% ipython --no-banner

In [1]: import numpy as np

In [2]: np.set_printoptions(precision=3, suppress=True, linewidth=140)

In [3]: F = np.loadtxt("case4.csv", delimiter=",")

In [4]: F
Out[4]: 
array([[ 2.,  4., -4.],
       [ 4.,  8., -8.],
       [-4., -8.,  8.]])

In [5]: # symmetric, so the eigenvalues are real

In [6]: rng = np.random.default_rng(908887)

In [7]: idx = rng.permutation(3)

In [8]: idx
Out[8]: array([2, 1, 0])

In [9]: out = F[idx][:, idx]

In [10]: np.diag(out)
Out[10]: array([8., 8., 2.])

In [11]: out
Out[11]: 
array([[ 8., -8., -4.],
       [-8.,  8.,  4.],
       [-4.,  4.,  2.]])

In [12]: np.trace(out)
Out[12]: np.float64(18.0)

In [13]: np.allclose(out, F)
Out[13]: False

In [14]: np.round(np.linalg.det(out), 3), round(np.linalg.det(F[idx]), 3)
Out[14]: (np.float64(0.0), np.float64(0.0))

In [15]: np.round(np.sort(np.abs(np.linalg.eigvals(out))), 3) + 0
Out[15]: array([ 0.,  0., 18.])

In [16]: Uu, sig, VT = np.linalg.svd(F)

In [17]: sig
Out[17]: array([18.,  0.,  0.])

In [18]: np.argmax(sig[:-1] / (sig[1:] + 1e-6)) + 1
Out[18]: np.int64(1)

In [19]: out = Uu[:, :1] @ np.diag(sig[:1]) @ VT[:1]

In [20]: out
Out[20]: 
array([[ 2.,  4., -4.],
       [ 4.,  8., -8.],
       [-4., -8.,  8.]])

In [21]: np.linalg.matrix_rank(out)
Out[21]: np.int64(1)

In [22]: np.linalg.matrix_rank(F, rtol=0.05)
Out[22]: np.int64(1)

In [23]: round(float(np.linalg.norm(F - out) / np.linalg.norm(F)), 3)
Out[23]: 0.0

In [24]: vals, vecs = np.linalg.eigh(F)

In [25]: x = np.array([8, -5, 8])

In [26]: vecs * np.maximum(vals, 0) @ vecs.T
Out[26]: 
array([[ 2.,  4., -4.],
       [ 4.,  8., -8.],
       [-4., -8.,  8.]])

In [27]: (np.sign(vecs[:, -1].round(6)) == np.sign(vecs[0, -1].round(6))).astype(int)
Out[27]: array([1, 1, 0])

In [28]: x @ F @ x
Out[28]: np.float64(648.0)

In [29]: round(np.linalg.det(F), 3)
Out[29]: np.float64(0.0)

In [30]: F @ F
Out[30]: 
array([[  36.,   72.,  -72.],
       [  72.,  144., -144.],
       [ -72., -144.,  144.]])

In [31]: np.allclose(F @ F.T, F.T @ F)
Out[31]: True

In [32]: (F + F.T) / 2
Out[32]: 
array([[ 2.,  4., -4.],
       [ 4.,  8., -8.],
       [-4., -8.,  8.]])

In [33]: vals, vecs = np.linalg.eigh(F)

In [34]: (vals > 1e-8).sum(), (vals < -1e-8).sum()
Out[34]: (np.int64(1), np.int64(0))

In [35]: vals.round(3) + 0
Out[35]: array([ 0.,  0., 18.])

In [36]: np.round(vecs.T @ vecs, 3) + 0
Out[36]: 
array([[1., 0., 0.],
       [0., 1., 0.],
       [0., 0., 1.]])

In [37]: round(float(vals.sum()), 3), np.trace(F)
Out[37]: (18.0, np.float64(18.0))

In [38]: vecs @ np.diag(vals) @ vecs.T
Out[38]: 
array([[ 2.,  4., -4.],
       [ 4.,  8., -8.],
       [-4., -8.,  8.]])

In [39]: np.round(np.linalg.eigvalsh(F @ F), 3) + 0
Out[39]: array([  0.,   0., 324.])

In [40]: np.abs(vecs[:, -1])
Out[40]: array([0.333, 0.667, 0.667])

In [41]: np.linalg.eigvalsh(F + 2 * np.eye(3))
Out[41]: array([ 2.,  2., 20.])

In [42]: feats = np.load("a.npy")

In [43]: feats
Out[43]: 
array([[-0.06,  0.08,  0.12,  0.06],
       [ 0.87, -1.16, -1.74, -0.87],
       [ 0.78, -1.04, -1.56, -0.78]])

In [44]: # rows and columns are dependent

In [45]: Uu, sig, VT = np.linalg.svd(feats)

In [46]: sig.round(3) + 0
Out[46]: array([3.263, 0.   , 0.   ])

In [47]: np.argmax(sig[:-1] / (sig[1:] + 1e-6)) + 1
Out[47]: np.int64(1)

In [48]: out = Uu[:, :1] @ np.diag(sig[:1]) @ VT[:1]

In [49]: out
Out[49]: 
array([[-0.06,  0.08,  0.12,  0.06],
       [ 0.87, -1.16, -1.74, -0.87],
       [ 0.78, -1.04, -1.56, -0.78]])
